In [1]: import numpy as np

In [2]: import numpy.linalg as la

In [3]: np.set_printoptions(suppress=True, linewidth=160)

In [4]: rnd = lambda a: np.round(a, 1) + 0

In [5]: X = np.array([[-0.2, 0.4, 2.7, 0.3, -0.7],
   ...:     [0.2, 0.0, 2.5, 0.1, -0.8],
   ...:     [-1.1, 1.0, 0.9, 1.0, 2.3]])

In [6]: U, s, VT = la.svd(X)

In [7]: rnd(s)
Out[7]: array([3.9, 3. , 0.3])

In [8]: np.argmax(s[:-1] / (s[1:] + 1e-6)) + 1
Out[8]: np.int64(2)

In [9]: out = U[:, :2] @ np.diag(s[:2]) @ VT[:2]

In [10]: la.matrix_rank(X, rtol=0.05)
Out[10]: np.int64(3)

In [11]: la.matrix_rank(out)
Out[11]: np.int64(2)

In [12]: rnd(la.norm(X - out, 2)), rnd(s[2])
Out[12]: (np.float64(0.3), np.float64(0.3))

In [13]: rnd(la.norm(X - out) / la.norm(X))
Out[13]: np.float64(0.1)

In [14]: la.cond(X) > 100
Out[14]: np.False_

In [15]: la.matrix_rank(X, rtol=0.1)
Out[15]: np.int64(2)

In [16]: out = np.array([[5, -7, -2], [4, 7, 4]])

In [17]: W2 = np.kron(out, X)

In [18]: rnd(la.norm(W2, 2)), rnd(la.norm(out, 2) * la.norm(X, 2))
Out[18]: (np.float64(42.1), np.float64(42.1))

In [19]: W2.shape
Out[19]: (6, 15)

In [20]: U, s, VT = la.svd(X, full_matrices=False)

In [21]: rnd(VT @ VT.T)
Out[21]: 
array([[1., 0., 0.],
       [0., 1., 0.],
       [0., 0., 1.]])

In [22]: np.allclose(U * s @ VT, X)
Out[22]: True

In [23]: data = np.loadtxt("arr.csv", delimiter=",")

In [24]: rnd(data)
Out[24]: 
array([[-20.2,  -4.1, -14. , -18.2],
       [ -5.5,  -3.1,   0. ,  -1.2],
       [ -1.5,  -1.2,   0.1,   0. ],
       [  2.2,   2.2,   0.4,   0.1],
       [  7.4,   8.5,   5.7,   2.5],
       [  8.9,  10.3,   8.1,   3.7],
       [  9.7,  11.2,   9.4,   4.5],
       [ 15.6,  18.1,  22. ,  11.6],
       [ 16.4,  19. ,  23.7,  12.7],
       [ 17.5,  20.1,  26.2,  14.2],
       [ 21.8,  24.8,  37.1,  20.8],
       [ 24.8,  27.8,  44.8,  25.6],
       [ 35.3,  37.9,  73. ,  43.6]])

In [25]: dist = la.norm(data[:, None] - data[None], axis=-1)

In [26]: np.flatnonzero(dist[4] < dist.mean() / 2)
Out[26]: array([2, 3, 4, 5, 6])

In [27]: dist.shape
Out[27]: (13, 13)

In [28]: rnd(dist[4])
Out[28]: array([41.7, 18.6, 14.5, 10. ,  0. ,  3.5,  5.5, 22.6, 24.9, 28.2, 42.4, 52.3, 88.7])

In [29]: arr = np.load("case13.npy")

In [30]: arr
Out[30]: 
array([[2., 1., 0.],
       [0., 2., 1.],
       [0., 0., 2.]])

In [31]: rng = np.random.default_rng(44066)

In [32]: out = arr + rng.integers(-2, 3, (3, 2)) @ rng.integers(-2, 3, (2, 3))

In [33]: out
Out[33]: 
array([[4., 5., 5.],
       [0., 2., 1.],
       [4., 6., 8.]])

In [34]: np.abs(out - arr).sum(axis=1)
Out[34]: array([11.,  0., 16.])

In [35]: def softmax(z):
    ...:     e = np.exp(z - z.max(axis=-1, keepdims=True))
    ...:     return e / e.sum(axis=-1, keepdims=True)
    ...: 

In [36]: rnd(softmax(X[1] + 3))
Out[36]: array([0.1, 0.1, 0.8, 0.1, 0. ])

In [37]: rnd(softmax(X).sum(axis=1))
Out[37]: array([1., 1., 1.])

In [38]: rnd(softmax(10 * X[1]))
Out[38]: array([0., 0., 1., 0., 0.])

In [39]: rnd(softmax(X[1]))
Out[39]: array([0.1, 0.1, 0.8, 0.1, 0. ])

In [40]: scores = X @ X.T / np.sqrt(5)

In [41]: rnd(softmax(scores))
Out[41]: 
array([[0.6, 0.4, 0. ],
       [0.5, 0.4, 0. ],
       [0. , 0. , 1. ]])

In [42]: softmax(scores).round(6).argmax(axis=1)
Out[42]: array([0, 0, 2])

In [43]: rnd(softmax(scores)[1] @ X)
Out[43]: array([ 0. ,  0.2,  2.6,  0.2, -0.7])

In [44]: evals, V = la.eig(arr)

In [45]: rnd(np.sort(la.eigvals(arr @ arr)))
Out[45]: array([4., 4., 4.])

In [46]: rnd(np.sort(la.eigvals(arr.T)))
Out[46]: array([2., 2., 2.])

In [47]: rnd(np.sort(la.eigvals(la.inv(arr))))
Out[47]: array([0.5, 0.5, 0.5])

In [48]: la.matrix_rank(arr - arr[0, 0] * np.eye(3))
Out[48]: np.int64(2)

In [49]: [int(la.matrix_rank(la.matrix_power(arr, p))) for p in range(1, 4)]
Out[49]: [3, 3, 3]

In [50]: arr @ arr
Out[50]: 
array([[4., 4., 1.],
       [0., 4., 4.],
       [0., 0., 4.]])

In [51]: np.prod(np.diag(arr)), rnd(la.det(arr))
Out[51]: (np.float64(8.0), np.float64(8.0))

In [52]: u = np.array([-2, -1, 2, 1, 0])

In [53]: r1 = np.array([-2, -3, 2, 3])

In [54]: J = u[:, None] + r1[None, :]

In [55]: J
Out[55]: 
array([[-4, -5,  0,  1],
       [-3, -4,  1,  2],
       [ 0, -1,  4,  5],
       [-1, -2,  3,  4],
       [-2, -3,  2,  3]])

In [56]: x0 = np.array([4, 4, -3])

In [57]: target = arr @ x0

In [58]: target
Out[58]: array([12.,  5., -6.])

In [59]: rnd(la.solve(arr, arr[:, 2]))
Out[59]: array([0., 0., 1.])

In [60]: rnd(la.solve(arr, 4 * target))
Out[60]: array([ 16.,  16., -12.])

In [61]: rnd(la.solve(arr.T, arr[1]))
Out[61]: array([0., 1., 0.])

In [62]: out = np.array([[-3, 2, -3], [-3, 0, 2], [-3, 2, 2]])

In [63]: K = np.tril(out)

In [64]: K
Out[64]: 
array([[-3,  0,  0],
       [-3,  0,  0],
       [-3,  2,  2]])

In [65]: np.unique(K.round(6), axis=0).shape
Out[65]: (2, 3)

In [66]: np.allclose(K[:-1].T @ la.lstsq(K[:-1].T, K[-1])[0], K[-1])
Out[66]: False

In [67]: rnd(np.trace(la.pinv(K) @ K))
Out[67]: np.float64(2.0)

In [68]: np.abs(np.diag(la.qr(K)[1])) > 1e-9
Out[68]: array([ True,  True, False])

In [69]: la.lstsq(K[:-1].T, K[-1])[2]
Out[69]: np.int32(1)

In [70]: r = la.matrix_rank(K)

In [71]: r
Out[71]: np.int64(2)

In [72]: null = la.svd(K)[2][r:].T

In [73]: rnd(K @ null)
Out[73]: 
array([[0.],
       [0.],
       [0.]])

In [74]: rnd(null[:, 0] / null[np.abs(null[:, 0]).round(6).argmax(), 0])
Out[74]: array([ 0.,  1., -1.])

In [75]: blk = np.stack([K, 3 * K, K[::-1]])

In [76]: rnd(la.norm(blk, axis=(1, 2)))
Out[76]: array([ 5.9, 17.7,  5.9])

In [77]: (blk @ K.T).shape
Out[77]: (3, 3, 3)

In [78]: la.matrix_rank(blk)
Out[78]: array([2, 2, 2])

In [79]: m1, _ = la.qr(np.array([[-0.4, 0.3, -0.3], [0.3, 0.6, 1.1], [-0.5, 0.6, -2.6]]))

In [80]: rnd(m1)
Out[80]: 
array([[-0.6, -0.1, -0.8],
       [ 0.4, -0.9, -0.2],
       [-0.7, -0.4,  0.6]])

In [81]: rnd(la.svd(m1, compute_uv=False))
Out[81]: array([1., 1., 1.])

In [82]: rnd(la.norm(m1, axis=0))
Out[82]: array([1., 1., 1.])

In [83]: rnd(m1[:, 2] @ m1[:, 0])
Out[83]: np.float64(0.0)

In [84]: rnd(m1.T @ m1)
Out[84]: 
array([[1., 0., 0.],
       [0., 1., 0.],
       [0., 0., 1.]])

In [85]: x0 = np.array([3, -7, 2])

In [86]: target = m1 @ x0

In [87]: c, lr = np.zeros(3), 1 / la.norm(m1, 2) ** 2

In [88]: for i in range(20):
    ...:     c -= lr * m1.T @ (m1 @ c - target)
    ...:     if i % 5 == 0: print(i, round(la.norm(m1 @ c - target), 1))
    ...: 
0 0.0
5 0.0
10 0.0
15 0.0

In [89]: rnd(la.cond(m1))
Out[89]: np.float64(1.0)

In [90]: rnd(c)
Out[90]: array([ 3., -7.,  2.])

In [91]: out = np.array([[0, 3], [1, -1]])

In [92]: W2 = np.kron(out, m1)

In [93]: rnd(la.norm(W2, 2)), rnd(la.norm(out, 2) * la.norm(m1, 2))
Out[93]: (np.float64(3.2), np.float64(3.2))

In [94]: rnd(W2)
Out[94]: 
array([[ 0. ,  0. ,  0. , -1.7, -0.4, -2.4],
       [ 0. ,  0. ,  0. ,  1.3, -2.7, -0.5],
       [ 0. ,  0. ,  0. , -2.1, -1.3,  1.7],
       [-0.6, -0.1, -0.8,  0.6,  0.1,  0.8],
       [ 0.4, -0.9, -0.2, -0.4,  0.9,  0.2],
       [-0.7, -0.4,  0.6,  0.7,  0.4, -0.6]])

In [95]: W2.shape
Out[95]: (6, 6)

In [96]: la.matrix_rank(W2)
Out[96]: np.int64(6)
